% python3 -q
>>> import numpy as np
>>> np.set_printoptions(precision=3, suppress=True, linewidth=140)
>>> E = np.loadtxt("w.csv", delimiter=",")
>>> E
array([[-1.014, -3.002,  1.041, -0.005,  0.988],
       [-0.994, -2.99 ,  1.009, -0.008,  0.986],
       [-0.962, -2.989,  0.985,  0.021,  0.985],
       [-1.005, -2.985,  1.018,  0.019,  0.982],
       [-0.998, -3.016,  1.012,  0.023,  1.007],
       [-1.001, -2.981,  1.021,  0.002,  0.985],
       [-1.013, -3.006,  1.029, -0.006,  1.009],
       [-1.009,  0.997,  3.002, -2.983, -1.996],
       [-0.987,  0.951,  3.003, -2.991, -1.979],
       [-1.01 ,  0.994,  2.993, -2.986, -2.002],
       [-1.   ,  0.983,  3.031, -3.024, -2.028],
       [-1.013,  0.971,  3.011, -3.017, -2.015],
       [-1.022,  0.98 ,  2.993, -2.994, -2.024],
       [-0.996,  0.977,  2.996, -2.995, -2.024]])
>>> vec = np.array([-1, 1, 1, 0, 0])
>>> y = E @ vec
>>> coef, lr = np.zeros(5), 1 / np.linalg.norm(E, 2) ** 2
>>> for i in range(30):
...     coef -= lr * E.T @ (E @ coef - y)
...     if i % 10 == 0: print(i, round(np.linalg.norm(E @ coef - y), 3))
... 
0 0.822
10 0.065
20 0.065
>>> round(float(np.linalg.cond(E)), 3)
541.862
>>> coef
array([-0.14 ,  0.401,  0.549, -0.615, -0.478])
>>> A2 = np.array([[0, -3, 0, -1, -3],
...     [1, 3, 2, 2, 2],
...     [1, -1, -1, -3, 3],
...     [-1, 1, 0, 1, 3],
...     [0, -1, -2, 0, -2]])
>>> F = A2 - A2.T
>>> F
array([[ 0, -4, -1,  0, -3],
       [ 4,  0,  3,  1,  3],
       [ 1, -3,  0, -3,  5],
       [ 0, -1,  3,  0,  3],
       [ 3, -3, -5, -3,  0]])
>>> dist = np.linalg.norm(E[:, None] - E[None], axis=-1)
>>> np.linalg.norm(E - E.mean(axis=0), axis=1)
array([3.062, 3.063, 3.084, 3.068, 3.104, 3.057, 3.079, 3.07 , 3.037, 3.07 , 3.106, 3.082, 3.075, 3.075])
>>> np.linalg.matrix_rank(dist ** 2)
np.int64(7)
>>> np.unravel_index(dist.round(6).argmax(), dist.shape)
(np.int64(4), np.int64(10))
>>> dist[:5, :5]
array([[0.   , 0.04 , 0.082, 0.039, 0.049],
       [0.04 , 0.   , 0.049, 0.031, 0.046],
       [0.082, 0.049, 0.   , 0.054, 0.057],
       [0.039, 0.031, 0.054, 0.   , 0.041],
       [0.049, 0.046, 0.057, 0.041, 0.   ]])
>>> dist[9]
array([6.132, 6.132, 6.153, 6.137, 6.174, 6.127, 6.148, 0.012, 0.055, 0.   , 0.062, 0.045, 0.03 , 0.033])
